% python3 -q
>>> import numpy as np
>>> np.set_printoptions(precision=2, suppress=True, linewidth=200, sign=" ")
>>> m1 = np.load("dump.npy")
>>> m1
array([[ 0.3 ,  0.2 ,  0.2 ,  0.1 ,  0.  ,  0.2 ],
       [ 0.33,  0.67,  0.  ,  0.  ,  0.  ,  0.  ],
       [ 0.17,  0.  ,  0.5 ,  0.  ,  0.17,  0.17],
       [ 0.29,  0.  ,  0.14,  0.29,  0.  ,  0.29],
       [ 0.2 ,  0.1 ,  0.1 ,  0.2 ,  0.2 ,  0.2 ],
       [ 0.12,  0.25,  0.12,  0.12,  0.  ,  0.38]])
>>> # a transition matrix
>>> q, Rm = np.linalg.qr(m1)
>>> np.round(q.T @ q, 2) + 0
array([[ 1.,  0.,  0.,  0.,  0.,  0.],
       [ 0.,  1.,  0.,  0.,  0.,  0.],
       [ 0.,  0.,  1.,  0.,  0.,  0.],
       [ 0.,  0.,  0.,  1.,  0.,  0.],
       [ 0.,  0.,  0.,  0.,  1.,  0.],
       [ 0.,  0.,  0.,  0.,  0.,  1.]])
>>> np.allclose(Rm.T @ Rm, m1.T @ m1)
True
>>> print(q.shape, Rm.shape)
(6, 6) (6, 6)
>>> np.linalg.norm(m1, axis=1)
array([ 0.47,  0.75,  0.58,  0.52,  0.42,  0.5 ])
>>> print(round(float(np.linalg.norm(m1, 2)), 2))
1.07
>>> np.round(np.linalg.norm(m1, "nuc"), 2)
np.float64(2.54)
>>> round(float(m1[1] @ m1[4]), 2)
0.13
>>> f = np.array([3, 2])
>>> np.correlate(m1[3], m1[2], "full")
array([ 0.05,  0.05,  0.02,  0.21,  0.05,  0.17,  0.19,  0.02,  0.19,  0.  ,  0.05])
>>> U, s = np.linalg.svd(m1)
Traceback (most recent call last):
  File "<python-input-15>", line 1, in <module>
    U, s = np.linalg.svd(m1)
    ^^^^
ValueError: too many values to unpack (expected 2)
>>> U, s, VT = np.linalg.svd(m1, full_matrices=False)
>>> np.cumsum(s ** 2) / np.sum(s ** 2)
array([ 0.63,  0.87,  0.95,  0.98,  1.  ,  1.  ])
>>> round(float(np.sqrt((s ** 2).sum())), 2), round(float(np.linalg.norm(m1)), 2)
(1.34, 1.34)
>>> np.abs(VT[0])
array([ 0.55,  0.52,  0.38,  0.26,  0.12,  0.45])
>>> np.round(U.T @ m1 @ VT.T, 2) + 0
array([[ 1.07,  0.  ,  0.  ,  0.  ,  0.  ,  0.  ],
       [ 0.  ,  0.66,  0.  ,  0.  ,  0.  ,  0.  ],
       [ 0.  ,  0.  ,  0.39,  0.  ,  0.  ,  0.  ],
       [ 0.  ,  0.  ,  0.  ,  0.22,  0.  ,  0.  ],
       [ 0.  ,  0.  ,  0.  ,  0.  ,  0.18,  0.  ],
       [ 0.  ,  0.  ,  0.  ,  0.  ,  0.  ,  0.03]])
>>> np.round(U.T @ U, 2) + 0
array([[ 1.,  0.,  0.,  0.,  0.,  0.],
       [ 0.,  1.,  0.,  0.,  0.,  0.],
       [ 0.,  0.,  1.,  0.,  0.,  0.],
       [ 0.,  0.,  0.,  1.,  0.,  0.],
       [ 0.,  0.,  0.,  0.,  1.,  0.],
       [ 0.,  0.,  0.,  0.,  0.,  1.]])
>>> theta = np.radians(120)
>>> Rm = np.eye(6)
>>> Rm[4, 4] = Rm[0, 0] = np.cos(theta)
>>> Rm[4, 0], Rm[0, 4] = -np.sin(theta), np.sin(theta)
>>> Rm
array([[-0.5 ,  0.  ,  0.  ,  0.  ,  0.87,  0.  ],
       [ 0.  ,  1.  ,  0.  ,  0.  ,  0.  ,  0.  ],
       [ 0.  ,  0.  ,  1.  ,  0.  ,  0.  ,  0.  ],
       [ 0.  ,  0.  ,  0.  ,  1.  ,  0.  ,  0.  ],
       [-0.87,  0.  ,  0.  ,  0.  , -0.5 ,  0.  ],
       [ 0.  ,  0.  ,  0.  ,  0.  ,  0.  ,  1.  ]])
>>> B = m1 @ Rm.T
>>> round(float(np.linalg.det(Rm)), 2), np.trace(Rm)
(1.0, np.float64(3.0))
>>> np.allclose(m1 @ m1.T, B @ B.T)
True
>>> print(B)
[[-0.15  0.2   0.2   0.1  -0.26  0.2 ]
 [-0.17  0.67  0.    0.   -0.29  0.  ]
 [ 0.06  0.    0.5   0.   -0.23  0.17]
 [-0.14  0.    0.14  0.29 -0.25  0.29]
 [ 0.07  0.1   0.1   0.2  -0.27  0.2 ]
 [-0.06  0.25  0.12  0.12 -0.11  0.38]]
>>> feats = np.load("data.npy")
>>> feats
array([[ 1,  1,  1,  1, -1, -1, -1, -1],
       [ 1,  1, -1, -1, -1, -1,  1,  1],
       [ 1, -1, -1,  1,  1, -1, -1,  1],
       [ 1, -1, -1,  1, -1,  1,  1, -1],
       [ 1,  1, -1, -1,  1,  1, -1, -1],
       [ 1, -1,  1, -1, -1,  1, -1,  1],
       [ 1,  1,  1,  1,  1,  1,  1,  1],
       [ 1, -1,  1, -1,  1, -1,  1, -1]])
>>> np.linalg.svd(feats, compute_uv=False)
array([ 2.83,  2.83,  2.83,  2.83,  2.83,  2.83,  2.83,  2.83])
>>> print(feats.T @ feats)
[[ 8  0  0  0  0  0  0  0]
 [ 0  8  0  0  0  0  0  0]
 [ 0  0  8  0  0  0  0  0]
 [ 0  0  0  8  0  0  0  0]
 [ 0  0  0  0  8  0  0  0]
 [ 0  0  0  0  0  8  0  0]
 [ 0  0  0  0  0  0  8  0]
 [ 0  0  0  0  0  0  0  8]]
>>> A = np.load("sample5.npy")
>>> A
array([[ 0.02, -1.  ,  2.  ,  0.  ,  0.  ,  0.  ,  1.  , -1.  ,  1.  ,  2.  , -2.  , -2.  , -3.  ],
       [-3.  ,  0.02, -3.  ,  0.  ,  2.  ,  3.  ,  0.  ,  2.  , -1.  ,  2.  ,  2.  ,  1.  ,  1.  ],
       [ 2.  , -2.  , -2.98, -3.  , -3.  , -2.  ,  0.  , -3.  ,  1.  , -3.  , -1.  , -1.  , -2.  ],
       [-1.  , -1.  , -3.  ,  1.02,  3.  , -1.  ,  2.  ,  0.  ,  1.  ,  3.  ,  2.  , -3.  , -1.  ],
       [ 2.  , -2.  , -2.  ,  3.  ,  1.02,  1.  ,  1.  ,  0.  ,  3.  ,  0.  ,  2.  ,  2.  ,  2.  ],
       [-1.  ,  1.  ,  2.  , -3.  ,  0.  , -0.98,  0.  ,  3.  ,  1.  ,  2.  ,  0.  , -3.  ,  1.  ],
       [ 3.  , -3.  , -2.  , -1.  ,  3.  ,  1.  ,  0.02,  0.  , -3.  , -1.  , -3.  ,  0.  ,  2.  ],
       [-2.  ,  2.  ,  3.  ,  0.  ,  1.  , -1.  , -1.  ,  0.02,  1.  , -3.  , -2.  , -1.  ,  1.  ],
       [ 0.  , -1.  ,  0.  ,  0.  ,  1.  ,  0.  ,  2.  ,  1.  ,  1.02, -1.  ,  1.  ,  2.  ,  3.  ],
       [ 1.  ,  1.  , -3.  ,  1.  ,  3.  , -2.  , -2.  ,  0.  , -2.  ,  1.02, -2.  ,  3.  ,  1.  ],
       [-3.  ,  2.  , -3.  , -2.  ,  2.  , -2.  ,  1.  , -3.  ,  3.  , -2.  ,  3.02,  3.  ,  1.  ],
       [-2.  , -3.  ,  2.  , -2.  ,  1.  , -1.  ,  0.  ,  2.  ,  2.  , -3.  , -1.  , -1.98,  0.  ],
       [ 0.  , -1.  ,  2.  ,  0.  ,  0.  ,  0.  ,  1.  , -1.  ,  1.  ,  2.  , -2.  , -2.  , -2.98]])
>>> rng = np.random.default_rng(681)
>>> z = rng.permutation(13)
>>> z
array([  6,   4,   1,   3,  11,   0,  12,  10,   9,   8,   7,   2,   5])
>>> B = A[z][:, z]
>>> np.round(np.trace(B), 2)
np.float64(-1.74)
>>> np.diag(B)
array([ 0.02,  1.02,  0.02,  1.02, -1.98,  0.02, -2.98,  3.02,  1.02,  1.02,  0.02, -2.98, -0.98])
>>> np.sort(np.abs(np.linalg.eigvals(B)))
array([ 0.02,  2.26,  3.26,  3.26,  3.47,  3.47,  5.28,  5.28,  6.89,  7.01,  7.01,  7.08,  7.08])
>>> B = np.array([[3, -1],
...     [3, 3],
...     [3, 3],
...     [0, -3],
...     [-3, 2],
...     [-1, 1],
...     [1, -1],
...     [-1, 1],
...     [-1, 1],
...     [2, -2],
...     [2, 2],
...     [-3, 2],
...     [-2, 0]])
>>> np.einsum("ij->j", A)
array([-3.98, -7.98, -7.98, -5.98, 14.02, -4.98,  5.02,  0.02,  9.02, -0.98, -2.98, -2.98,  3.02])
>>> print(np.linalg.matrix_rank(A @ B))
2
>>> np.linalg.matrix_rank(np.vstack([A, B.T]))
np.int64(13)
>>> M = np.loadtxt("out7.csv", delimiter=",")
>>> M
array([[-1.,  0., -1.,  2.,  1.,  0., -2.,  1.,  1.,  2.,  1.],
       [ 1., -1.,  0., -1.,  2.,  1.,  0., -2.,  1.,  1.,  2.],
       [ 2.,  1., -1.,  0., -1.,  2.,  1.,  0., -2.,  1.,  1.],
       [ 1.,  2.,  1., -1.,  0., -1.,  2.,  1.,  0., -2.,  1.],
       [ 1.,  1.,  2.,  1., -1.,  0., -1.,  2.,  1.,  0., -2.],
       [-2.,  1.,  1.,  2.,  1., -1.,  0., -1.,  2.,  1.,  0.],
       [ 0., -2.,  1.,  1.,  2.,  1., -1.,  0., -1.,  2.,  1.],
       [ 1.,  0., -2.,  1.,  1.,  2.,  1., -1.,  0., -1.,  2.],
       [ 2.,  1.,  0., -2.,  1.,  1.,  2.,  1., -1.,  0., -1.],
       [-1.,  2.,  1.,  0., -2.,  1.,  1.,  2.,  1., -1.,  0.],
       [ 0., -1.,  2.,  1.,  0., -2.,  1.,  1.,  2.,  1., -1.]])
>>> x = np.array([-2, 0, -2, 1, 0, -3, -2, 0, 0, 0, -1])
>>> target = M @ x
>>> target
array([  9.,  -8., -11.,  -7.,  -1.,   7.,  -3.,  -7., -12.,  -5.,   2.])
>>> print(np.linalg.solve(M.T, M[0]))
[ 1.  0.  0.  0.  0. -0. -0. -0. -0. -0.  0.]
